$ python -q
>>> import numpy as np
>>> np.set_printoptions(suppress=True, linewidth=120)
>>> def rd(a):
...     return np.round(a, 3) + 0
... 
>>> data = np.array([[-0.1, -1.8, -0.6, -0.1, -0.6],
...     [-1.1, 0.2, -1.3, -0.7, -1.6],
...     [0.2, 1.0, -1.4, -0.2, -0.1],
...     [1.9, -0.6, -0.9, -0.1, 1.0],
...     [-0.7, -1.3, -0.5, -1.4, 1.3],
...     [2.2, 0.9, 0.8, 1.8, 0.2],
...     [-1.0, 0.3, 0.3, -0.4, 1.4],
...     [-1.8, 0.4, -1.1, -1.3, -0.1],
...     [0.4, 1.6, -0.7, -1.7, -0.2],
...     [1.1, 1.0, 0.2, 0.3, 1.2],
...     [-1.0, -1.1, -0.1, -1.3, 0.6],
...     [-1.8, -0.9, -1.1, 0.6, 0.3]])
>>> data[8] *= 20
>>> print(data)
[[ -0.1  -1.8  -0.6  -0.1  -0.6]
 [ -1.1   0.2  -1.3  -0.7  -1.6]
 [  0.2   1.   -1.4  -0.2  -0.1]
 [  1.9  -0.6  -0.9  -0.1   1. ]
 [ -0.7  -1.3  -0.5  -1.4   1.3]
 [  2.2   0.9   0.8   1.8   0.2]
 [ -1.    0.3   0.3  -0.4   1.4]
 [ -1.8   0.4  -1.1  -1.3  -0.1]
 [  8.   32.  -14.  -34.   -4. ]
 [  1.1   1.    0.2   0.3   1.2]
 [ -1.   -1.1  -0.1  -1.3   0.6]
 [ -1.8  -0.9  -1.1   0.6   0.3]]
>>> # row 8 is much longer than the rest
>>> Xc = data - data.mean(axis=0)
>>> vecs = np.linalg.svd(Xc)[2][:1]
>>> out = Xc - Xc @ vecs.T @ vecs
>>> print(rd(out.std(axis=0)))
[1.291 0.738 0.618 0.772 0.825]
>>> print(np.linalg.norm(out, axis=1).round(6).argmax())
5
